$ python3 -q
>>> import numpy as np
>>> from numpy import linalg as LA
>>> np.set_printoptions(suppress=True, linewidth=100)
>>> def rd(a):
...     return np.round(a, 1) + 0
... 
>>> feats = -2 * np.eye(5) + np.ones((5, 5))
>>> feats
array([[-1.,  1.,  1.,  1.,  1.],
       [ 1., -1.,  1.,  1.,  1.],
       [ 1.,  1., -1.,  1.,  1.],
       [ 1.,  1.,  1., -1.,  1.],
       [ 1.,  1.,  1.,  1., -1.]])
>>> rng = np.random.default_rng(23)
>>> lab = rng.permutation(5)
>>> A2 = feats[:, lab] * rng.choice([-1, 1], 5)
>>> A2
array([[-1.,  1.,  1., -1., -1.],
       [-1., -1., -1., -1., -1.],
       [ 1., -1.,  1., -1., -1.],
       [-1., -1.,  1.,  1., -1.],
       [-1., -1.,  1., -1.,  1.]])
>>> Uu, _, Vh = LA.svd(feats.T @ A2)
>>> rd(Uu @ Vh)
array([[ 0., -1.,  0.,  0.,  0.],
       [ 0.,  0.,  1.,  0.,  0.],
       [-1.,  0.,  0.,  0.,  0.],
       [ 0.,  0.,  0., -1.,  0.],
       [ 0.,  0.,  0.,  0., -1.]])
>>> vals, evecs = LA.eigh(feats)
>>> x = np.array([1, 2, 3, -2, -3])
>>> rd(evecs * np.abs(vals) @ evecs.T)
array([[2.2, 0.2, 0.2, 0.2, 0.2],
       [0.2, 2.2, 0.2, 0.2, 0.2],
       [0.2, 0.2, 2.2, 0.2, 0.2],
       [0.2, 0.2, 0.2, 2.2, 0.2],
       [0.2, 0.2, 0.2, 0.2, 2.2]])
>>> rd(evecs * np.maximum(vals, 0) @ evecs.T)
array([[0.6, 0.6, 0.6, 0.6, 0.6],
       [0.6, 0.6, 0.6, 0.6, 0.6],
       [0.6, 0.6, 0.6, 0.6, 0.6],
       [0.6, 0.6, 0.6, 0.6, 0.6],
       [0.6, 0.6, 0.6, 0.6, 0.6]])
>>> mat = np.load("sample15.npy")
>>> mat
array([[137, 104,  66, 100,  86],
       [104, 209,  87,  66,  91],
       [ 66,  87, 122,  54,  85],
       [100,  66,  54, 114,  45],
       [ 86,  91,  85,  45, 102]])
>>> L = LA.cholesky(mat)
>>> rd(L @ L.T)
array([[137., 104.,  66., 100.,  86.],
       [104., 209.,  87.,  66.,  91.],
       [ 66.,  87., 122.,  54.,  85.],
       [100.,  66.,  54., 114.,  45.],
       [ 86.,  91.,  85.,  45., 102.]])
>>> F = np.array([[1, 0, 0, 0], [0, 1, 0, 0], [0, 0, 2, 0], [0, 0, 0, 0]])
>>> A2 = np.array([[-2, 0, 3], [-1, -2, -1], [2, 1, 3], [3, 3, -1]])
>>> LA.matrix_rank(F @ A2)
np.int64(3)
>>> vals, evecs = LA.eigvalsh(F)
Traceback (most recent call last):
  File "<python-input-23>", line 1, in <module>
    vals, evecs = LA.eigvalsh(F)
    ^^^^^^^^^^^
ValueError: too many values to unpack (expected 2)
>>> vals, evecs = LA.eigh(F)
>>> rd(LA.svd(F, compute_uv=False))
array([2., 1., 1., 0.])
>>> (vals > 1e-8).sum(), (vals < -1e-8).sum()
(np.int64(3), np.int64(0))
>>> vals
array([0., 1., 1., 2.])
>>> np.abs(evecs[:, -1])
array([0., 0., 1., 0.])
>>> evecs @ np.diag(vals) @ evecs.T
array([[1., 0., 0., 0.],
       [0., 1., 0., 0.],
       [0., 0., 2., 0.],
       [0., 0., 0., 0.]])
>>> rd(LA.eigvalsh(F + -2 * np.eye(4)))
array([-2., -1., -1.,  0.])
>>> np.unique(vals.round(6) + 0, return_counts=True)[1]
array([1, 2, 1])
>>> LA.lstsq(F[:-1].T, F[-1])[2]
np.int32(3)
>>> np.unique(F.round(6), axis=0).shape
(4, 4)
>>> np.abs(np.diag(LA.qr(F)[1])) > 1e-9
array([ True,  True,  True, False])
>>> F @ F
array([[1, 0, 0, 0],
       [0, 1, 0, 0],
       [0, 0, 4, 0],
       [0, 0, 0, 0]])
>>> LA.matrix_power(F - np.diag(np.diag(F)), 4)
array([[0, 0, 0, 0],
       [0, 0, 0, 0],
       [0, 0, 0, 0],
       [0, 0, 0, 0]])
>>> [int(LA.matrix_rank(LA.matrix_power(F, p))) for p in range(1, 5)]
[3, 3, 3, 3]
>>> vals, evecs = LA.eigh(F)
>>> x = np.array([0, 1, 2, 0])
>>> evecs * np.maximum(vals, 0) @ evecs.T
array([[1., 0., 0., 0.],
       [0., 1., 0., 0.],
       [0., 0., 2., 0.],
       [0., 0., 0., 0.]])
>>> rd(LA.eigvalsh(F[1:, 1:]))
array([0., 1., 2.])
>>> np.abs(F).sum(axis=1).max(), np.abs(vals).max()
(np.int64(2), np.float64(2.0))
>>> x @ F @ x / (x @ x), vals[0], vals[-1]
(np.float64(1.8), np.float64(0.0), np.float64(2.0))
>>> J = np.loadtxt("a.csv", delimiter=",")
>>> J
array([[-3.,  1.,  0.,  0.],
       [ 0., -3.,  1.,  0.],
       [ 0.,  0., -3.,  1.],
       [ 0.,  0.,  0., -3.]])
>>> vals, evecs = LA.eig(J)
>>> J @ evecs[:, 0] - vals[0] * evecs[:, 0]
array([0., 0., 0., 0.])
>>> np.prod(vals)
np.float64(81.0)
